>>> import numpy as np
>>> from numpy import linalg as LA
>>> np.set_printoptions(precision=3, suppress=True, linewidth=160)
>>> K = np.loadtxt("mat.csv", delimiter=",")
>>> print(K)
[[ 0.5 -1.1  1.   1.1  0.4  0.4 -1.6  0.1  0.2  1.7  1.3  0.4]
 [ 0.2  2.2 -0.3  1.  -0.5 -2.2 -0.2 -2.1 -1.1  0.2  0.2  1. ]
 [ 0.  -1.5  1.6 -0.6  0.1  0.2 -0.3  1.6 -1.8 -1.1  1.   1.4]
 [-0.8 -0.8  0.9 -1.4  0.8  1.6  0.6  0.3  0.8  0.2 -0.6  0.9]
 [-2.   0.1 -0.5 -0.4 -0.6 -0.2  0.6  1.1  1.6  0.3 -1.5 -1. ]
 [-1.5 -1.3 -1.4 -1.   1.2  2.4 -1.3  2.1 -0.9  1.7  0.5 -1.5]
 [ 0.5 -1.3 -0.3 -0.8 -0.1  0.1 -0.7  0.7  0.6 -1.2  1.4 -0.7]
 [-0.1 -0.3 -0.1 -1.1 -1.4 -0.2  1.5 -0.8  0.4  0.6 -0.5 -0.1]
 [ 0.1  0.5 -0.9  0.5 -0.8 -0.3  0.9 -0.1 -0.6 -0.4  1.5 -1.3]
 [ 0.2  0.6 -0.2  0.2 -0.4 -1.2  0.  -1.   0.   1.3  1.3 -0.5]
 [ 1.3  1.5  0.8 -1.  -1.1  1.   0.9  0.6 -1.3 -0.4 -2.  -0.5]
 [-0.8 -2.2  0.3  1.4  2.3  0.6  0.3  0.8  0.5 -0.2  0.2  0. ]
 [-0.3 -0.2  0.7  0.5 -0.7  1.6  0.6 -0.1  0.4 -0.9  0.7  0.5]
 [-1.7  0.2 -1.2 -1.   0.5 -0.5  1.1 -0.5  2.7 -1.9 -0.6  1. ]]
>>> hat = K @ LA.solve(K.T @ K, K.T)
>>> print(np.round(LA.eigvalsh(hat), 3) + 0)
[0. 0. 1. 1. 1. 1. 1. 1. 1. 1. 1. 1. 1. 1.]
>>> print(hat @ K[:, 4])
[ 0.4 -0.5  0.1  0.8 -0.6  1.2 -0.1 -1.4 -0.8 -0.4 -1.1  2.3 -0.7  0.5]
>>> print(np.allclose(hat @ hat, hat))
True
>>> W0 = np.abs(np.array([[3, 3, 1, 1, 0, 0, 2, 3, 1],
...     [2, 3, 3, 2, 1, 0, 1, 0, 3],
...     [0, 1, 1, 2, 3, 2, 2, 2, 3],
...     [3, 2, 0, 3, 0, 2, 0, 2, 1],
...     [2, 3, 3, 1, 2, 1, 3, 1, 2],
...     [3, 0, 1, 0, 2, 1, 3, 2, 1],
...     [3, 2, 2, 0, 3, 2, 3, 1, 3],
...     [0, 2, 3, 0, 1, 3, 3, 3, 0],
...     [3, 0, 0, 0, 0, 0, 2, 3, 1]])) + np.eye(9)
>>> W0 = W0 / W0.sum(axis=1, keepdims=True)
>>> print(W0)
[[0.267 0.2   0.067 0.067 0.    0.    0.133 0.2   0.067]
 [0.125 0.25  0.188 0.125 0.062 0.    0.062 0.    0.188]
 [0.    0.059 0.118 0.118 0.176 0.118 0.118 0.118 0.176]
 [0.214 0.143 0.    0.286 0.    0.143 0.    0.143 0.071]
 [0.105 0.158 0.158 0.053 0.158 0.053 0.158 0.053 0.105]
 [0.214 0.    0.071 0.    0.143 0.143 0.214 0.143 0.071]
 [0.15  0.1   0.1   0.    0.15  0.1   0.2   0.05  0.15 ]
 [0.    0.125 0.188 0.    0.062 0.188 0.188 0.25  0.   ]
 [0.3   0.    0.    0.    0.    0.    0.2   0.3   0.2  ]]
>>> x = np.array([5, 9, -9, -7, 8, -8, -4, -7, 1])
>>> target = W0 @ x
>>> print(target)
[ 0.2    0.75  -2.    -1.714  0.105 -1.357  0.15  -4.062 -1.2  ]
>>> print(np.round(LA.solve(W0, W0[:, 5]), 3) + 0)
[0. 0. 0. 0. 0. 1. 0. 0. 0.]
>>> print(np.sort(np.abs(LA.eigvals(W0)))[::-1])
[1.    0.297 0.247 0.247 0.219 0.219 0.039 0.039 0.031]
>>> p = np.eye(9)[4]
>>> for _ in range(4):
...     p = p @ W0
...     print(p.round(3))
... 
[0.105 0.158 0.158 0.053 0.158 0.053 0.158 0.053 0.105]
[0.142 0.125 0.11  0.069 0.097 0.068 0.141 0.116 0.133]
[0.154 0.12  0.102 0.063 0.081 0.073 0.146 0.142 0.12 ]
[0.152 0.121 0.104 0.059 0.079 0.077 0.148 0.145 0.115]
>>> other = np.array([[1, 2],
...     [3, 2],
...     [2, 0],
...     [1, 3],
...     [0, 1],
...     [2, 0],
...     [1, 1],
...     [1, 2],
...     [1, 0]])
>>> print(LA.matrix_rank(np.vstack([W0, other.T])))
9
>>> print(other.T @ W0.T)
[[1.467 1.625 1.176 1.429 1.368 1.071 1.25  1.562 1.   ]
 [1.667 1.25  1.    1.857 1.105 1.071 0.95  1.    1.4  ]]
>>> print(np.einsum("ij->j", W0))
[1.376 1.035 0.889 0.648 0.752 0.743 1.273 1.256 1.029]
>>> print(W0 @ other)
[[1.467 1.667]
 [1.625 1.25 ]
 [1.176 1.   ]
 [1.429 1.857]
 [1.368 1.105]
 [1.071 1.071]
 [1.25  0.95 ]
 [1.562 1.   ]
 [1.    1.4  ]]
>>> f, r1 = W0[1], W0[2]
>>> print(np.round(f @ f, 3))
0.172
>>> print(round(f @ r1, 3))
0.103
>>> p = (f @ r1) / (f @ f) * f
>>> print(LA.matrix_rank(np.outer(f, r1)))
1
>>> print(np.round((r1 - p) @ f, 3))
0.0
>>> print(np.outer(f, r1))
[[0.    0.007 0.015 0.015 0.022 0.015 0.015 0.015 0.022]
 [0.    0.015 0.029 0.029 0.044 0.029 0.029 0.029 0.044]
 [0.    0.011 0.022 0.022 0.033 0.022 0.022 0.022 0.033]
 [0.    0.007 0.015 0.015 0.022 0.015 0.015 0.015 0.022]
 [0.    0.004 0.007 0.007 0.011 0.007 0.007 0.007 0.011]
 [0.    0.    0.    0.    0.    0.    0.    0.    0.   ]
 [0.    0.004 0.007 0.007 0.011 0.007 0.007 0.007 0.011]
 [0.    0.    0.    0.    0.    0.    0.    0.    0.   ]
 [0.    0.011 0.022 0.022 0.033 0.022 0.022 0.022 0.033]]
>>> print(round(float(LA.norm(f + r1) ** 2 + LA.norm(f - r1) ** 2), 3))
0.614
